In [1]: import numpy as np

In [2]: from numpy import linalg as LA

In [3]: np.set_printoptions(suppress=True, linewidth=100)

In [4]: mat = np.array([[1, 0, 0, 0, 0, 0],
   ...:     [2, 1, 0, 0, 0, 0],
   ...:     [0, 2, 1, 0, 0, 0],
   ...:     [2, 0, 0, 1, 0, 0],
   ...:     [0, 1, 2, 2, 1, 0],
   ...:     [0, 2, 0, 2, 1, 1]])

In [5]: left, sigma, vt = LA.svd(mat, full_matrices=False)

In [6]: print(np.abs(left[:, 0]).round(6).argmax())
5

In [7]: print(np.round(vt @ vt.T, 3) + 0)
[[1. 0. 0. 0. 0. 0.]
 [0. 1. 0. 0. 0. 0.]
 [0. 0. 1. 0. 0. 0.]
 [0. 0. 0. 1. 0. 0.]
 [0. 0. 0. 0. 1. 0.]
 [0. 0. 0. 0. 0. 1.]]

In [8]: print(np.round(np.cumsum(sigma ** 2) / np.sum(sigma ** 2), 3))
[0.57  0.813 0.915 0.997 1.    1.   ]

In [9]: print(np.round(left.T @ left, 3) + 0)
[[1. 0. 0. 0. 0. 0.]
 [0. 1. 0. 0. 0. 0.]
 [0. 0. 1. 0. 0. 0.]
 [0. 0. 0. 1. 0. 0.]
 [0. 0. 0. 0. 1. 0.]
 [0. 0. 0. 0. 0. 1.]]

In [10]: print(np.allclose(left * sigma @ vt, mat))
True

In [11]: Q, Rm = LA.qr(mat)

In [12]: print(abs(Rm[0, 0]), round(LA.norm(mat[:, 0]), 3))
3.0 3.0

In [13]: print(np.round(Q.T @ Q, 3) + 0)
[[1. 0. 0. 0. 0. 0.]
 [0. 1. 0. 0. 0. 0.]
 [0. 0. 1. 0. 0. 0.]
 [0. 0. 0. 1. 0. 0.]
 [0. 0. 0. 0. 1. 0.]
 [0. 0. 0. 0. 0. 1.]]

In [14]: print(np.prod(np.diag(mat)), round(float(LA.det(mat)), 3))
1 1.0

In [15]: print([int(LA.matrix_rank(LA.matrix_power(mat, p))) for p in range(1, 7)])
[6, 6, 6, 6, 6, 6]

In [16]: x = np.array([3, 0, 1, 3, 2, 0])

In [17]: a = np.maximum(mat @ x, 0)

In [18]: print(mat * (a > 1e-9)[:, None])
[[1 0 0 0 0 0]
 [2 1 0 0 0 0]
 [0 2 1 0 0 0]
 [2 0 0 1 0 0]
 [0 1 2 2 1 0]
 [0 2 0 2 1 1]]

In [19]: print(a)
[ 3  6  1  9 10  8]

In [20]: print(np.round(np.tanh(mat @ x), 3))
[0.995 1.    0.762 1.    1.    1.   ]

In [21]: K = np.loadtxt("case7.csv", delimiter=",")

In [22]: print(K)
[[-2. -1. -2. -2. -2.  2.  1.  0.  0.  2.]
 [ 0. -1.  0. -2.  2. -1.  2.  2.  1.  1.]
 [ 0.  0.  3.  0.  3. -2.  3.  2. -2.  1.]
 [ 0.  0.  0.  3.  1.  3.  0.  0.  1.  3.]
 [ 0.  0.  0.  0.  0. -1.  3. -2. -3. -1.]
 [ 0.  0.  0.  0.  0. -2. -2. -1.  3. -2.]
 [ 0.  0.  0.  0.  0.  0.  3.  1.  2.  3.]
 [ 0.  0.  0.  0.  0.  0.  0. -2. -2. -1.]
 [ 0.  0.  0.  0.  0.  0.  0.  0. -1. -3.]
 [ 0.  0.  0.  0.  0.  0.  0.  0.  0.  2.]]

In [23]: W = np.array([[-1, -2, -2],
    ...:     [0, -2, -2],
    ...:     [1, 2, 2],
    ...:     [1, -2, -1],
    ...:     [1, 2, 2],
    ...:     [0, 1, 2],
    ...:     [0, 1, -1],
    ...:     [1, 0, 2],
    ...:     [-1, 1, -2],
    ...:     [-1, 2, 1]])

In [24]: c = np.array([6, -7, 4])

In [25]: H = np.maximum(K @ W + c, 0)

In [26]: print((H > 0).mean(axis=0))
[0.9 0.4 0.8]

In [27]: print((H > 0).astype(int))
[[0 1 1]
 [1 1 1]
 [1 1 1]
 [1 0 1]
 [1 0 0]
 [1 0 0]
 [1 1 1]
 [1 0 1]
 [1 0 1]
 [1 0 1]]

In [28]: print(H)
[[ 0.  2.  9.]
 [ 6.  7. 11.]
 [15.  6. 18.]
 [ 6.  0. 10.]
 [ 8.  0.  0.]
 [ 4.  0.  0.]
 [ 2.  4.  2.]
 [ 7.  0.  3.]
 [10.  0.  3.]
 [ 4.  0.  6.]]

In [29]: basis = np.array([[1, 3], [2, 0], [1, 3]])

In [30]: print(W @ basis)
[[-7 -9]
 [-6 -6]
 [ 7  9]
 [-4  0]
 [ 7  9]
 [ 4  6]
 [ 1 -3]
 [ 3  9]
 [-1 -9]
 [ 4  0]]

In [31]: print((H @ basis).round(6).argmax(axis=1))
[1 1 1 1 1 1 0 1 1 1]

In [32]: A2 = K / LA.norm(K, axis=1, keepdims=True)

In [33]: C2 = A2 @ A2.T

In [34]: print(round(float(np.degrees(np.arccos(np.clip(C2[4, 7], -1, 1)))), 3))
41.543

In [35]: print(C2[4].round(3))
[-0.04  -0.046  0.387 -0.341  1.    -0.392 -0.085  0.748  0.387 -0.204]

In [36]: print(np.round(LA.norm(A2, axis=1), 3))
[1. 1. 1. 1. 1. 1. 1. 1. 1. 1.]

In [37]: M = np.loadtxt("test5.csv", delimiter=",")

In [38]: print(M.round(3) + 0)
[[-1.571  1.824 -0.41   2.371  2.656 -1.277 -2.086 -0.442 -0.426]
 [ 3.397 -1.354 -0.538 -0.676 -1.219  2.149  0.133  2.048  0.755]
 [-0.461 -1.408  0.949 -2.645 -2.616  0.085  2.674 -0.95   0.   ]
 [ 2.249 -1.817  0.151 -2.031 -2.416  1.641  1.645  0.968  0.559]
 [-0.264 -1.472  0.91  -2.659 -2.661  0.207  2.657 -0.824  0.043]
 [-3.463  1.246  0.622  0.458  1.008 -2.159  0.091 -2.145 -0.761]
 [-2.688 -0.255  1.155 -1.744 -1.352 -1.386  2.137 -2.18  -0.513]
 [ 3.236 -0.287 -1.064  1.08   0.591  1.809 -1.569  2.374  0.655]
 [-3.337  0.43   1.023 -0.882 -0.374 -1.898  1.39  -2.391 -0.684]
 [ 0.516  1.39  -0.959  2.64   2.602 -0.052 -2.677  0.984  0.012]
 [ 1.655 -1.828  0.381 -2.338 -2.635  1.324  2.04   0.505  0.443]
 [ 2.735 -1.736 -0.077 -1.655 -2.11   1.883  1.2    1.377  0.65 ]
 [ 3.372 -0.488 -1.004  0.799  0.284  1.93  -1.314  2.394  0.695]
 [-2.347  1.808 -0.108  1.966  2.366 -1.691 -1.567 -1.048 -0.578]
 [ 3.464 -1.242 -0.625 -0.451 -1.001  2.159 -0.099  2.148  0.762]
 [ 1.385  1.041 -1.095  2.462  2.285  0.499 -2.638  1.507  0.206]
 [-0.988 -1.213  1.041 -2.566 -2.453 -0.244  2.678 -1.274 -0.117]
 [ 3.176 -0.212 -1.082  1.179  0.701  1.76  -1.657  2.36   0.639]
 [-3.433  1.301  0.58   0.568  1.114 -2.155 -0.021 -2.098 -0.759]
 [ 3.346 -0.445 -1.018  0.862  0.352  1.906 -1.371  2.392  0.687]
 [-2.5   -0.398  1.162 -1.898 -1.538 -1.251  2.259 -2.095 -0.466]
 [-0.416 -1.424  0.94  -2.649 -2.627  0.114  2.671 -0.921  0.01 ]
 [ 3.5   -1.145 -0.692 -0.267 -0.819  2.155 -0.286  2.216  0.762]
 [ 2.687 -1.748 -0.052 -1.7   -2.148  1.86   1.252  1.334  0.641]
 [-1.74  -0.865  1.132 -2.331 -2.097 -0.731  2.566 -1.706 -0.287]
 [-1.868  1.833 -0.303  2.243  2.572 -1.439 -1.914 -0.667 -0.485]
 [-3.272  1.482  0.42   0.958  1.486 -2.112 -0.43  -1.898 -0.739]
 [ 1.965 -1.832  0.266 -2.194 -2.538  1.492  1.851  0.743  0.504]
 [-2.781  1.723  0.102  1.611  2.073 -1.905 -1.149 -1.418 -0.658]
 [ 3.126 -1.583 -0.309 -1.201 -1.71   2.057  0.692  1.743  0.717]
 [-0.841  1.739 -0.639  2.58   2.754 -0.864 -2.406  0.085 -0.277]
 [-3.172  0.208  1.083 -1.184 -0.707 -1.757  1.662 -2.359 -0.638]
 [-3.074  0.098  1.107 -1.326 -0.867 -1.678  1.786 -2.329 -0.611]
 [ 2.056 -1.83   0.23  -2.146 -2.503  1.54   1.789  0.814  0.522]
 [-3.49   1.178  0.669  0.329  0.881 -2.157  0.222 -2.194 -0.762]
 [ 0.254 -1.617  0.793 -2.655 -2.738  0.52   2.572 -0.486  0.154]
 [ 2.73   0.221 -1.152  1.707  1.307  1.417 -2.106  2.198  0.523]
 [ 1.27  -1.798  0.51  -2.474 -2.713  1.11   2.235  0.221  0.366]
 [-3.521  0.947  0.808 -0.083  0.467 -2.119  0.633 -2.316 -0.754]
 [-0.592  1.692 -0.708  2.621  2.757 -0.72  -2.486  0.257 -0.225]
 [ 2.303 -1.812  0.128 -1.996 -2.39   1.669  1.603  1.011  0.57 ]
 [ 1.748 -1.831  0.348 -2.298 -2.609  1.374  1.987  0.576  0.462]
 [-0.773  1.727 -0.658  2.593  2.756 -0.825 -2.429  0.133 -0.263]
 [-3.003  1.644  0.229  1.366  1.858 -2.006 -0.873 -1.623 -0.697]
 [ 3.516 -1.07  -0.739 -0.13  -0.683  2.145 -0.422  2.26   0.761]
 [-1.896 -0.78   1.145 -2.262 -2.002 -0.835  2.521 -1.791 -0.323]
 [-2.912  1.681  0.175  1.474  1.954 -1.965 -0.994 -1.537 -0.681]
 [ 3.522 -0.973 -0.794  0.038 -0.512  2.126 -0.589  2.305  0.756]
 [ 2.667  0.272 -1.156  1.763  1.374  1.371 -2.152  2.171  0.507]
 [ 3.372 -1.385 -0.511 -0.741 -1.281  2.143  0.201  2.016  0.752]
 [ 2.989 -1.65  -0.22  -1.384 -1.874  2.     0.893  1.609  0.694]]

In [39]: # looks like rank 2

In [40]: lab = M[:, 1] > np.median(M[:, 1])

In [41]: r0 = M[lab].mean(axis=0) - M[~lab].mean(axis=0)

In [42]: print(r0.round(3))
[-3.196  2.371 -0.098  2.523  3.064 -2.282 -1.981 -1.464 -0.781]

In [43]: print(lab.astype(int))
[1 0 0 0 0 1 1 1 1 1 0 0 0 1 0 1 0 1 1 0 1 0 0 0 0 1 1 0 1 0 1 1 1 0 1 0 1 0 1 1 0 0 1 1 0 0 1 0 1
 0 0]

In [44]: print(((M - M.mean(axis=0)) @ r0 > 0).astype(int))
[1 0 0 0 0 1 1 0 1 1 0 0 0 1 0 1 0 0 1 0 1 0 0 0 0 1 1 0 1 0 1 1 1 0 1 0 1 0 1 1 0 0 1 1 0 0 1 0 1
 0 0]
